$ ipython --no-banner

In [1]: import numpy as np

In [2]: from numpy import linalg as LA

In [3]: np.set_printoptions(precision=2, suppress=True, linewidth=160, legacy="1.25")

In [4]: W0 = np.load("test7.npy")

In [5]: W0
Out[5]: 
array([[ 0,  1,  0,  0, -3,  3, -2,  2],
       [ 0,  0, -3, -2, -2, -1, -3, -3],
       [ 0,  0,  0,  3, -1, -1,  2,  1],
       [ 0,  0,  0,  0,  3,  3, -2,  1],
       [ 0,  0,  0,  0,  0, -3, -3, -2],
       [ 0,  0,  0,  0,  0,  0,  3,  3],
       [ 0,  0,  0,  0,  0,  0,  0,  0],
       [ 0,  0,  0,  0,  0,  0,  0,  0]])

In [6]: left, sigma, Vt = LA.svd(W0)

In [7]: vecs = Vt[:(sigma > 1e-8).sum()]

In [8]: rng = np.random.default_rng(29578)

In [9]: x = W0[2] + 4 * W0[0] + rng.integers(2) * np.eye(8)[7]

In [10]: print(x)
[  0.   4.   0.   3. -13.  11.  -6.   9.]

In [11]: np.allclose(vecs.T @ vecs @ x, x)
Out[11]: True

In [12]: np.diag(vecs.T @ vecs)
Out[12]: array([0.  , 0.05, 0.99, 1.  , 0.98, 1.  , 0.99, 0.99])

In [13]: left, sigma, Vt = LA.svd(W0)

In [14]: sigma
Out[14]: array([8.12, 6.04, 4.87, 3.09, 1.92, 1.58, 0.  , 0.  ])

In [15]: out = left[:, :6] @ np.diag(sigma[:6]) @ Vt[:6]

In [16]: out.round(2) + 0
Out[16]: 
array([[ 0.,  1.,  0.,  0., -3.,  3., -2.,  2.],
       [ 0.,  0., -3., -2., -2., -1., -3., -3.],
       [ 0.,  0.,  0.,  3., -1., -1.,  2.,  1.],
       [ 0.,  0.,  0.,  0.,  3.,  3., -2.,  1.],
       [ 0.,  0.,  0.,  0.,  0., -3., -3., -2.],
       [ 0.,  0.,  0.,  0.,  0.,  0.,  3.,  3.],
       [ 0.,  0.,  0.,  0.,  0.,  0.,  0.,  0.],
       [ 0.,  0.,  0.,  0.,  0.,  0.,  0.,  0.]])

In [17]: print(LA.matrix_rank(W0, rtol=0.05))
6
